$ python -q
>>> import numpy as np
>>> from numpy import linalg as LA
>>> np.set_printoptions(precision=3, suppress=True, linewidth=140, sign=" ")
>>> M = np.loadtxt("layer1.csv", delimiter=",")
>>> M
array([[ 3.   ,  0.47 ,  0.087],
       [ 3.   ,  1.433,  0.982],
       [ 3.   , -3.976, -0.306],
       [ 3.   , -1.58 , -1.282],
       [ 3.   , -0.733, -0.86 ],
       [ 3.   , -4.958, -1.759],
       [ 3.   , -3.678,  0.287],
       [ 3.   ,  0.936, -1.716],
       [ 3.   , -0.31 , -1.743],
       [ 3.   ,  2.467, -0.846],
       [ 3.   , -1.345, -1.038],
       [ 3.   , -2.013,  0.41 ],
       [ 3.   ,  6.122, -1.095],
       [ 3.   ,  1.501, -0.283],
       [ 3.   ,  0.557, -4.518],
       [ 3.   , -7.319, -0.348],
       [ 3.   ,  3.334, -0.848],
       [ 3.   , -3.628, -1.438],
       [ 3.   , -0.768, -3.223],
       [ 3.   ,  7.656, -3.119],
       [ 3.   ,  3.065,  0.618],
       [ 3.   ,  3.971, -1.224],
       [ 3.   , -6.282,  0.277],
       [ 3.   , -3.828,  1.205],
       [ 3.   ,  3.413, -0.537],
       [ 3.   , -0.661, -1.751],
       [ 3.   , -1.374, -1.008],
       [ 3.   ,  1.675, -2.284],
       [ 3.   , -4.749, -1.114],
       [ 3.   ,  0.541, -0.182],
       [ 3.   ,  2.967, -0.143],
       [ 3.   ,  1.186, -2.706],
       [ 3.   , -1.959, -1.621],
       [ 3.   , -2.726,  0.04 ],
       [ 3.   , -4.608,  0.214],
       [ 3.   ,  0.962, -0.996]])
>>> B = np.c_[M[:, :2] @ np.array([[3, 0], [0, 3]]), np.array([0, 1, 2, 0, 0, 3, 2, 1, 3, 2, 3, 3, 1, 3, 1, 0, 3, 3, 0, 2, 2, 3, 0, 2, 3, 2, 2, 1, 0, 1, 0, 2, 0, 0, 1, 1])]
>>> B
array([[  9.   ,   1.41 ,   0.   ],
       [  9.   ,   4.299,   1.   ],
       [  9.   , -11.928,   2.   ],
       [  9.   ,  -4.74 ,   0.   ],
       [  9.   ,  -2.199,   0.   ],
       [  9.   , -14.874,   3.   ],
       [  9.   , -11.034,   2.   ],
       [  9.   ,   2.808,   1.   ],
       [  9.   ,  -0.93 ,   3.   ],
       [  9.   ,   7.401,   2.   ],
       [  9.   ,  -4.035,   3.   ],
       [  9.   ,  -6.039,   3.   ],
       [  9.   ,  18.366,   1.   ],
       [  9.   ,   4.503,   3.   ],
       [  9.   ,   1.671,   1.   ],
       [  9.   , -21.957,   0.   ],
       [  9.   ,  10.002,   3.   ],
       [  9.   , -10.884,   3.   ],
       [  9.   ,  -2.304,   0.   ],
       [  9.   ,  22.968,   2.   ],
       [  9.   ,   9.195,   2.   ],
       [  9.   ,  11.913,   3.   ],
       [  9.   , -18.846,   0.   ],
       [  9.   , -11.484,   2.   ],
       [  9.   ,  10.239,   3.   ],
       [  9.   ,  -1.983,   2.   ],
       [  9.   ,  -4.122,   2.   ],
       [  9.   ,   5.025,   1.   ],
       [  9.   , -14.247,   0.   ],
       [  9.   ,   1.623,   1.   ],
       [  9.   ,   8.901,   0.   ],
       [  9.   ,   3.558,   2.   ],
       [  9.   ,  -5.877,   0.   ],
       [  9.   ,  -8.178,   0.   ],
       [  9.   , -13.824,   1.   ],
       [  9.   ,   2.886,   1.   ]])
>>> LA.matrix_rank(np.c_[M, B])
np.int64(4)
>>> np.round(LA.lstsq(M, B[:, 0])[0], 3) + 0
array([ 3.,  0.,  0.])
>>> LA.norm(LA.qr(M)[0].T @ B, axis=0) ** 2 / ((B ** 2).sum(axis=0) + 1e-12)
array([ 1.   ,  1.   ,  0.643])
>>> x = np.array([1, 0, -2])
>>> y = M @ x
>>> np.round(LA.solve(M.T @ M, M.T @ y), 3) + 0
array([ 1.,  0., -2.])
>>> np.round(LA.pinv(M) @ M, 3) + 0
array([[ 1.,  0.,  0.],
       [ 0.,  1.,  0.],
       [ 0.,  0.,  1.]])
>>> np.round(LA.lstsq(M, y)[0], 3) + 0
array([ 1.,  0., -2.])
>>> rng = np.random.default_rng(706)
>>> y = y + 0.02 * rng.normal(size=36)
>>> y
array([  2.83 ,   1.032,   3.616,   5.567,   4.73 ,   6.516,   2.436,   6.47 ,   6.47 ,   4.678,   5.092,   2.162,   5.176,   3.539,
        12.051,   3.709,   4.716,   5.826,   9.445,   9.261,   1.771,   5.433,   2.433,   0.63 ,   4.095,   6.49 ,   5.011,   7.591,
         5.25 ,   3.393,   3.242,   8.372,   6.226,   2.897,   2.608,   5.021])
>>> b, *_ = LA.lstsq(M, y)
>>> b.round()
array([ 1., -0., -2.])
>>> np.round(M.T @ (y - M @ b), 3) + 0
array([ 0.,  0.,  0.])
>>> [round(float(LA.norm(LA.solve(M.T @ M + lam * np.eye(3), M.T @ y))), 2) for lam in (0, 1, 10, 100)]
[2.24, 2.21, 2.02, 1.37]
>>> blk = np.stack([M, 4 * M, M[::-1]])
>>> np.einsum("bij,cij->bc", blk, blk)
array([[   820.344,   3281.378,    274.719],
       [  3281.378,  13125.511,   1098.875],
       [   274.719,   1098.875,    820.344]])
>>> blk.shape
(3, 36, 3)
>>> data = np.loadtxt("run5.csv", delimiter=",")
>>> data
array([[ 3.,  1.,  0.,  0.,  0.,  0.,  0.,  0.,  0.,  0.],
       [ 0.,  3.,  1.,  0.,  0.,  0.,  0.,  0.,  0.,  0.],
       [ 0.,  0.,  3.,  1.,  0.,  0.,  0.,  0.,  0.,  0.],
       [ 0.,  0.,  0.,  3.,  1.,  0.,  0.,  0.,  0.,  0.],
       [ 0.,  0.,  0.,  0.,  3.,  1.,  0.,  0.,  0.,  0.],
       [ 0.,  0.,  0.,  0.,  0.,  3.,  1.,  0.,  0.,  0.],
       [ 0.,  0.,  0.,  0.,  0.,  0.,  3.,  1.,  0.,  0.],
       [ 0.,  0.,  0.,  0.,  0.,  0.,  0.,  3.,  1.,  0.],
       [ 0.,  0.,  0.,  0.,  0.,  0.,  0.,  0.,  3.,  1.],
       [ 0.,  0.,  0.,  0.,  0.,  0.,  0.,  0.,  0.,  3.]])
>>> x = np.array([1, -2, 1, 3, 2, 1, -1, -2, 2, -3])
>>> y = data @ x
>>> b, lr = np.zeros(10), 1 / LA.norm(data, 2) ** 2
>>> for i in range(6):
...     b -= lr * data.T @ (data @ b - y)
...     if i % 2 == 0: print(i, round(LA.norm(data @ b - y), 3))
... 
0 7.134
2 2.616
4 1.084
>>> round(float(LA.cond(data)), 3)
1.931
>>> data.ravel(order="F")
array([ 3.,  0.,  0.,  0.,  0.,  0.,  0.,  0.,  0.,  0.,  1.,  3.,  0.,  0.,  0.,  0.,  0.,  0.,  0.,  0.,  0.,  1.,  3.,  0.,  0.,  0.,
        0.,  0.,  0.,  0.,  0.,  0.,  1.,  3.,  0.,  0.,  0.,  0.,  0.,  0.,  0.,  0.,  0.,  1.,  3.,  0.,  0.,  0.,  0.,  0.,  0.,  0.,
        0.,  0.,  1.,  3.,  0.,  0.,  0.,  0.,  0.,  0.,  0.,  0.,  0.,  1.,  3.,  0.,  0.,  0.,  0.,  0.,  0.,  0.,  0.,  0.,  1.,  3.,
        0.,  0.,  0.,  0.,  0.,  0.,  0.,  0.,  0.,  1.,  3.,  0.,  0.,  0.,  0.,  0.,  0.,  0.,  0.,  0.,  1.,  3.])
>>> data.reshape(2, -1)
array([[ 3.,  1.,  0.,  0.,  0.,  0.,  0.,  0.,  0.,  0.,  0.,  3.,  1.,  0.,  0.,  0.,  0.,  0.,  0.,  0.,  0.,  0.,  3.,  1.,  0.,  0.,
         0.,  0.,  0.,  0.,  0.,  0.,  0.,  3.,  1.,  0.,  0.,  0.,  0.,  0.,  0.,  0.,  0.,  0.,  3.,  1.,  0.,  0.,  0.,  0.],
       [ 0.,  0.,  0.,  0.,  0.,  3.,  1.,  0.,  0.,  0.,  0.,  0.,  0.,  0.,  0.,  0.,  3.,  1.,  0.,  0.,  0.,  0.,  0.,  0.,  0.,  0.,
         0.,  3.,  1.,  0.,  0.,  0.,  0.,  0.,  0.,  0.,  0.,  0.,  3.,  1.,  0.,  0.,  0.,  0.,  0.,  0.,  0.,  0.,  0.,  3.]])
>>> blk = data.reshape(10, 2, -1)
>>> blk.transpose(1, 0, 2)
array([[[ 3.,  1.,  0.,  0.,  0.],
        [ 0.,  3.,  1.,  0.,  0.],
        [ 0.,  0.,  3.,  1.,  0.],
        [ 0.,  0.,  0.,  3.,  1.],
        [ 0.,  0.,  0.,  0.,  3.],
        [ 0.,  0.,  0.,  0.,  0.],
        [ 0.,  0.,  0.,  0.,  0.],
        [ 0.,  0.,  0.,  0.,  0.],
        [ 0.,  0.,  0.,  0.,  0.],
        [ 0.,  0.,  0.,  0.,  0.]],

       [[ 0.,  0.,  0.,  0.,  0.],
        [ 0.,  0.,  0.,  0.,  0.],
        [ 0.,  0.,  0.,  0.,  0.],
        [ 0.,  0.,  0.,  0.,  0.],
        [ 1.,  0.,  0.,  0.,  0.],
        [ 3.,  1.,  0.,  0.,  0.],
        [ 0.,  3.,  1.,  0.,  0.],
        [ 0.,  0.,  3.,  1.,  0.],
        [ 0.,  0.,  0.,  3.,  1.],
        [ 0.,  0.,  0.,  0.,  3.]]])
>>> np.swapaxes(blk, 1, 2)[1]
array([[ 0.,  0.],
       [ 3.,  0.],
       [ 1.,  0.],
       [ 0.,  0.],
       [ 0.,  0.]])
>>> np.einsum("ihd,jhd->hij", blk, blk).shape
(2, 10, 10)
>>> np.einsum("ihd,ihd->ih", blk, blk)
array([[ 10.,   0.],
       [ 10.,   0.],
       [ 10.,   0.],
       [ 10.,   0.],
       [  9.,   1.],
       [  0.,  10.],
       [  0.,  10.],
       [  0.,  10.],
       [  0.,  10.],
       [  0.,   9.]])
>>> theta = np.radians(45)
>>> r_ = np.eye(10)
>>> r_[5, 5] = r_[7, 7] = np.cos(theta)
>>> r_[5, 7], r_[7, 5] = -np.sin(theta), np.sin(theta)
>>> r_
array([[ 1.   ,  0.   ,  0.   ,  0.   ,  0.   ,  0.   ,  0.   ,  0.   ,  0.   ,  0.   ],
       [ 0.   ,  1.   ,  0.   ,  0.   ,  0.   ,  0.   ,  0.   ,  0.   ,  0.   ,  0.   ],
       [ 0.   ,  0.   ,  1.   ,  0.   ,  0.   ,  0.   ,  0.   ,  0.   ,  0.   ,  0.   ],
       [ 0.   ,  0.   ,  0.   ,  1.   ,  0.   ,  0.   ,  0.   ,  0.   ,  0.   ,  0.   ],
       [ 0.   ,  0.   ,  0.   ,  0.   ,  1.   ,  0.   ,  0.   ,  0.   ,  0.   ,  0.   ],
       [ 0.   ,  0.   ,  0.   ,  0.   ,  0.   ,  0.707,  0.   , -0.707,  0.   ,  0.   ],
       [ 0.   ,  0.   ,  0.   ,  0.   ,  0.   ,  0.   ,  1.   ,  0.   ,  0.   ,  0.   ],
       [ 0.   ,  0.   ,  0.   ,  0.   ,  0.   ,  0.707,  0.   ,  0.707,  0.   ,  0.   ],
       [ 0.   ,  0.   ,  0.   ,  0.   ,  0.   ,  0.   ,  0.   ,  0.   ,  1.   ,  0.   ],
       [ 0.   ,  0.   ,  0.   ,  0.   ,  0.   ,  0.   ,  0.   ,  0.   ,  0.   ,  1.   ]])
>>> B = data @ r_.T
>>> round(float(LA.det(r_)), 3), round(float(np.trace(r_)), 3)
(1.0, 9.414)
>>> LA.svd(data, compute_uv=False), LA.svd(B, compute_uv=False)
(array([ 3.968,  3.874,  3.721,  3.516,  3.269,  2.994,  2.71 ,  2.438,  2.21 ,  2.055]), array([ 3.968,  3.874,  3.721,  3.516,  3.269,  2.994,  2.71 ,  2.438,  2.21 ,  2.055]))
>>> np.allclose(data @ data.T, B @ B.T)
True
>>> B
array([[ 3.   ,  1.   ,  0.   ,  0.   ,  0.   ,  0.   ,  0.   ,  0.   ,  0.   ,  0.   ],
       [ 0.   ,  3.   ,  1.   ,  0.   ,  0.   ,  0.   ,  0.   ,  0.   ,  0.   ,  0.   ],
       [ 0.   ,  0.   ,  3.   ,  1.   ,  0.   ,  0.   ,  0.   ,  0.   ,  0.   ,  0.   ],
       [ 0.   ,  0.   ,  0.   ,  3.   ,  1.   ,  0.   ,  0.   ,  0.   ,  0.   ,  0.   ],
       [ 0.   ,  0.   ,  0.   ,  0.   ,  3.   ,  0.707,  0.   ,  0.707,  0.   ,  0.   ],
       [ 0.   ,  0.   ,  0.   ,  0.   ,  0.   ,  2.121,  1.   ,  2.121,  0.   ,  0.   ],
       [ 0.   ,  0.   ,  0.   ,  0.   ,  0.   , -0.707,  3.   ,  0.707,  0.   ,  0.   ],
       [ 0.   ,  0.   ,  0.   ,  0.   ,  0.   , -2.121,  0.   ,  2.121,  1.   ,  0.   ],
       [ 0.   ,  0.   ,  0.   ,  0.   ,  0.   ,  0.   ,  0.   ,  0.   ,  3.   ,  1.   ],
       [ 0.   ,  0.   ,  0.   ,  0.   ,  0.   ,  0.   ,  0.   ,  0.   ,  0.   ,  3.   ]])
>>> B = np.array([[1, -3], [-4, 0], [-5, 4], [0, -3], [-4, -3], [-4, -3], [2, 2]])
>>> C = np.array([[3, 2, 4, 0, 2, 1, 1], [0, 4, 4, 0, 4, 5, 3]])
>>> K = B @ C
>>> K
array([[  3, -10,  -8,   0, -10, -14,  -8],
       [-12,  -8, -16,   0,  -8,  -4,  -4],
       [-15,   6,  -4,   0,   6,  15,   7],
       [  0, -12, -12,   0, -12, -15,  -9],
       [-12, -20, -28,   0, -20, -19, -13],
       [-12, -20, -28,   0, -20, -19, -13],
       [  6,  12,  16,   0,  12,  12,   8]])
>>> LA.lstsq(K[:-1].T, K[-1])[2]
np.int32(2)
>>> np.allclose(K[:-1].T @ LA.lstsq(K[:-1].T, K[-1])[0], K[-1])
True
>>> np.unique(K.round(6), axis=0).shape
(6, 7)
>>> round(float(np.trace(LA.pinv(K) @ K)), 3)
2.0
>>> arr = np.load("case12.npy")
>>> arr
array([[-0.329,  0.363, -0.514,  0.553, -0.437],
       [-0.329, -0.147, -0.702, -0.568,  0.233],
       [ 0.549,  0.358, -0.341,  0.265,  0.62 ],
       [-0.22 ,  0.843,  0.269, -0.411,  0.03 ],
       [-0.659, -0.09 ,  0.234,  0.365,  0.608]])
>>> LA.svd(arr, compute_uv=False)
array([ 1.,  1.,  1.,  1.,  1.])
>>> LA.pinv(arr)
array([[-0.329, -0.329,  0.549, -0.22 , -0.659],
       [ 0.363, -0.147,  0.358,  0.843, -0.09 ],
       [-0.514, -0.702, -0.341,  0.269,  0.234],
       [ 0.553, -0.568,  0.265, -0.411,  0.365],
       [-0.437,  0.233,  0.62 ,  0.03 ,  0.608]])
>>> theta = np.radians(36)
>>> r_ = np.eye(5)
>>> r_[0, 0] = r_[3, 3] = np.cos(theta)
>>> r_[0, 3], r_[3, 0] = -np.sin(theta), np.sin(theta)
>>> r_
array([[ 0.809,  0.   ,  0.   , -0.588,  0.   ],
       [ 0.   ,  1.   ,  0.   ,  0.   ,  0.   ],
       [ 0.   ,  0.   ,  1.   ,  0.   ,  0.   ],
       [ 0.588,  0.   ,  0.   ,  0.809,  0.   ],
       [ 0.   ,  0.   ,  0.   ,  0.   ,  1.   ]])
>>> B = arr @ r_.T
>>> B
array([[-0.591,  0.363, -0.514,  0.253, -0.437],
       [ 0.067, -0.147, -0.702, -0.653,  0.233],
       [ 0.288,  0.358, -0.341,  0.537,  0.62 ],
       [ 0.064,  0.843,  0.269, -0.461,  0.03 ],
       [-0.747, -0.09 ,  0.234, -0.092,  0.608]])
>>> np.allclose(arr @ arr.T, B @ B.T)
True
>>> r0 = np.array([6, 2, 8, 4, 0])
>>> B = arr + np.outer(r0, np.eye(5)[0])
>>> LA.matrix_rank(LA.inv(B) - LA.inv(arr), tol=1e-8)
np.int64(1)
>>> B = np.array([[3, 1, 0], [1, 3, 2]])
>>> C = np.kron(B, arr)
>>> np.round(LA.norm(C, 2), 3), round(float(LA.norm(B, 2) * LA.norm(arr, 2)), 3)
(np.float64(4.281), 4.281)
>>> C.shape
(10, 15)
>>> E = np.array([[-1.3, 1.6, 0.9, -1.3],
...     [0.4, 0.3, 0.0, -1.3],
...     [1.9, 1.1, -0.9, 0.1],
...     [-0.4, -1.2, -0.7, 1.6],
...     [0.8, 0.9, -1.1, -1.2],
...     [0.2, 0.2, -0.6, 0.0],
...     [0.7, -0.5, -2.1, -1.4],
...     [0.3, -1.2, -0.2, -1.3],
...     [-0.7, -0.7, 0.5, 0.9],
...     [-1.1, 0.8, -1.3, -0.8],
...     [-0.3, 0.1, 2.4, 0.0],
...     [1.3, 1.5, 1.5, 0.4],
...     [0.2, -1.0, -0.7, 0.4],
...     [-1.2, -0.4, 0.6, -0.1],
...     [1.8, 1.0, 0.7, -0.4],
...     [-1.6, 0.4, -0.3, -1.0],
...     [0.9, -0.5, 0.3, -1.7],
...     [1.1, -1.1, -0.4, -0.1],
...     [0.2, 0.1, -0.7, 0.0],
...     [-0.1, 0.0, 0.3, -0.8]])
>>> E[:, 1] = 4 * E[:, 2] + 0.02 * rng.normal(size=20)
>>> E
array([[-1.3  ,  3.618,  0.9  , -1.3  ],
       [ 0.4  ,  0.009,  0.   , -1.3  ],
       [ 1.9  , -3.584, -0.9  ,  0.1  ],
       [-0.4  , -2.781, -0.7  ,  1.6  ],
       [ 0.8  , -4.394, -1.1  , -1.2  ],
       [ 0.2  , -2.385, -0.6  ,  0.   ],
       [ 0.7  , -8.41 , -2.1  , -1.4  ],
       [ 0.3  , -0.835, -0.2  , -1.3  ],
       [-0.7  ,  2.019,  0.5  ,  0.9  ],
       [-1.1  , -5.222, -1.3  , -0.8  ],
       [-0.3  ,  9.62 ,  2.4  ,  0.   ],
       [ 1.3  ,  6.001,  1.5  ,  0.4  ],
       [ 0.2  , -2.799, -0.7  ,  0.4  ],
       [-1.2  ,  2.398,  0.6  , -0.1  ],
       [ 1.8  ,  2.791,  0.7  , -0.4  ],
       [-1.6  , -1.18 , -0.3  , -1.   ],
       [ 0.9  ,  1.213,  0.3  , -1.7  ],
       [ 1.1  , -1.568, -0.4  , -0.1  ],
       [ 0.2  , -2.793, -0.7  ,  0.   ],
       [-0.1  ,  1.169,  0.3  , -0.8  ]])
>>> proj = E @ LA.solve(E.T @ E, E.T)
>>> np.round(LA.eigvalsh(proj), 3) + 0
array([ 0.,  0.,  0.,  0.,  0.,  0.,  0.,  0.,  0.,  0.,  0.,  0.,  0.,  0.,  0.,  0.,  1.,  1.,  1.,  1.])
>>> proj @ E[:, 1]
array([ 3.618,  0.009, -3.584, -2.781, -4.394, -2.385, -8.41 , -0.835,  2.019, -5.222,  9.62 ,  6.001, -2.799,  2.398,  2.791, -1.18 ,
        1.213, -1.568, -2.793,  1.169])
